$ ipython --no-banner

In [1]: import numpy as np

In [2]: import numpy.linalg as la

In [3]: np.set_printoptions(suppress=True, linewidth=160)

In [4]: rnd = lambda a: np.round(a, 4) + 0

In [5]: other = np.array([[5, 4], [3, 2]])

In [6]: W2 = np.array([[1, 1, 1], [0, 1, 0], [2, 2, 1]])

In [7]: F = np.kron(other, W2)

In [8]: F
Out[8]: 
array([[ 5,  5,  5,  4,  4,  4],
       [ 0,  5,  0,  0,  4,  0],
       [10, 10,  5,  8,  8,  4],
       [ 3,  3,  3,  2,  2,  2],
       [ 0,  3,  0,  0,  2,  0],
       [ 6,  6,  3,  4,  4,  2]])

In [9]: rng = np.random.default_rng(31)

In [10]: lab = rng.permutation(6)

In [11]: lab
Out[11]: array([4, 2, 1, 5, 3, 0])

In [12]: other = F[lab][:, lab]

In [13]: np.trace(other)
Out[13]: np.int64(21)

In [14]: other = F + rng.integers(-2, 3, (6, 1)) @ rng.integers(-2, 3, (1, 6))

In [15]: other
Out[15]: 
array([[ 5,  5,  5,  4,  4,  4],
       [ 2,  4,  2, -2,  2, -1],
       [ 8, 11,  3, 10, 10,  5],
       [ 1,  4,  1,  4,  4,  3],
       [ 4,  1,  4, -4, -2, -2],
       [10,  4,  7,  0,  0,  0]])

In [16]: other - F
Out[16]: 
array([[ 0,  0,  0,  0,  0,  0],
       [ 2, -1,  2, -2, -2, -1],
       [-2,  1, -2,  2,  2,  1],
       [-2,  1, -2,  2,  2,  1],
       [ 4, -2,  4, -4, -4, -2],
       [ 4, -2,  4, -4, -4, -2]])

In [17]: np.allclose(F @ F.T, F.T @ F)
Out[17]: False

In [18]: np.trace(F)
Out[18]: np.int64(21)

In [19]: la.matrix_power(F, 3)
Out[19]: 
array([[1883, 2959, 1345, 1428, 2244, 1020],
       [   0,  269,    0,    0,  204,    0],
       [2690, 4304, 1883, 2040, 3264, 1428],
       [1071, 1683,  765,  812, 1276,  580],
       [   0,  153,    0,    0,  116,    0],
       [1530, 2448, 1071, 1160, 1856,  812]])

In [20]: np.allclose(F, F.T)
Out[20]: False

In [21]: blk = np.stack([F, 5 * F, F[::-1]])

In [22]: (blk @ F.T).shape
Out[22]: (3, 6, 6)

In [23]: la.matrix_rank(blk)
Out[23]: array([6, 6, 6])

In [24]: np.einsum("bij,cij->bc", blk, blk)
Out[24]: 
array([[  702,  3510,   506],
       [ 3510, 17550,  2530],
       [  506,  2530,   702]])

In [25]: other = F[0, 0] * F[1:] - np.outer(F[1:, 0], F[0])

In [26]: other
Out[26]: 
array([[  0,  25,   0,   0,  20,   0],
       [  0,   0, -25,   0,   0, -20],
       [  0,   0,   0,  -2,  -2,  -2],
       [  0,  15,   0,   0,  10,   0],
       [  0,   0, -15,  -4,  -4, -14]])

In [27]: la.matrix_rank(other), la.matrix_rank(F)
Out[27]: (np.int64(5), np.int64(6))

In [28]: np.flatnonzero(~other.round(6).any(axis=1))
Out[28]: array([], dtype=int64)

In [29]: F[:, 0] / F[0, 0]
Out[29]: array([1. , 0. , 2. , 0.6, 0. , 1.2])

In [30]: J = np.loadtxt("layer8.csv", delimiter=",")

In [31]: J
Out[31]: 
array([[ 11.,  -5.,  -4.,   1.,   2.,   1.,   0.,   2.,  -4.,   1.,   1.,  -1.,   0.,   1.,  -2.,   5.],
       [ -4.,  -4.,  -1.,  -2.,   4.,   4.,   3.,  -5.,  -2.,   0.,  -1.,  -5.,   5.,  -5.,   1.,   4.],
       [ -2.,  -2.,   0.,   2.,   1.,   4.,  -1.,  -1.,   0.,  -2.,   0.,   5.,   5.,  -3.,   0.,   3.],
       [  2.,   3.,  -2.,   6.,  -2.,  -2.,  -3.,   0.,   5.,   3.,   5.,  -2.,   1.,   4.,   0.,   2.],
       [ -5.,   1.,   3.,   0.,  14.,  -1.,  -5.,  -4.,   0.,  -1.,   1.,  -2.,   1.,  -5.,  -1.,   4.],
       [ -1.,  -2.,  -1.,  -5.,  -1.,  -3.,  -2.,   4.,   1.,  -2.,  -5.,  -4.,   1.,  -5.,   0.,  -2.],
       [  0.,   2.,   4.,   5.,   1.,  -5.,  15.,   3.,   1.,  -2.,   1.,   0.,   0.,   2.,   5.,  -4.],
       [ -3.,   2.,   0.,  -4.,   1.,  -3.,   0.,   0.,   1.,   2.,   2.,  -4.,   2.,   1.,   1.,  -3.],
       [ -5.,  -3.,  -1.,   2.,   1.,   4.,  -5.,   4.,   2.,   2.,   3.,  -3.,  -1.,  -2.,  -1.,  -3.],
       [ -1.,  -3.,   3.,   1.,   1.,  -5.,   5.,  -1.,   0.,   4.,   3.,   1.,  -5.,   1.,   2.,   2.],
       [  5.,   1.,  -3.,  -4.,  -5.,  -2.,   3.,   2.,   0.,  -4.,  -9.,  -1.,   4.,  -4.,  -4.,   4.],
       [ -2.,   0.,   3.,   4.,   2.,  -5.,  -1.,  -1.,   2.,  -1.,  -5.,   3.,  -1.,  -1.,   2.,  -2.],
       [ -5.,   2.,   2.,  -3.,  -2.,   1.,   1.,   5.,   5.,  -4.,   1.,  -2., -10.,   4.,   3.,  -4.],
       [ -5.,   1.,  -2.,   2.,  -2.,   1.,   0.,  -5.,   1.,  -5.,   0.,  -5.,  -4.,  15.,   3.,   2.],
       [ -5.,   1.,  -1.,  -1.,  -4.,  -1.,   1.,   3.,  -1.,   5.,  -4.,   3.,   2.,   5.,   5.,  -2.],
       [ -4.,  -5.,   4.,   1.,   4.,  -1.,  -1.,   0.,   4.,   1.,  -4.,   3.,   2.,  -5.,  -4.,   0.]])

In [32]: vec = np.array([-2, 0, -2, 1, 1, 0, -2, 1, 1, 1, -1, 2, 1, 2, 0, 1])

In [33]: rhs = J @ vec

In [34]: rhs
Out[34]: array([ -8., -11.,  18.,  20.,  13.,  -9., -31.,  -3.,  16., -11., -14.,  12.,  -6.,  23.,  32.,  14.])

In [35]: rnd(la.solve(J, J[:, 13]))
Out[35]: array([0., 0., 0., 0., 0., 0., 0., 0., 0., 0., 0., 0., 0., 1., 0., 0.])

In [36]: rnd(la.solve(J, rhs + J[:, 12]))
Out[36]: array([-2.,  0., -2.,  1.,  1.,  0., -2.,  1.,  1.,  1., -1.,  2.,  2.,  2.,  0.,  1.])

In [37]: rnd(la.solve(J, rhs))
Out[37]: array([-2.,  0., -2.,  1.,  1.,  0., -2.,  1.,  1.,  1., -1.,  2.,  1.,  2.,  0.,  1.])
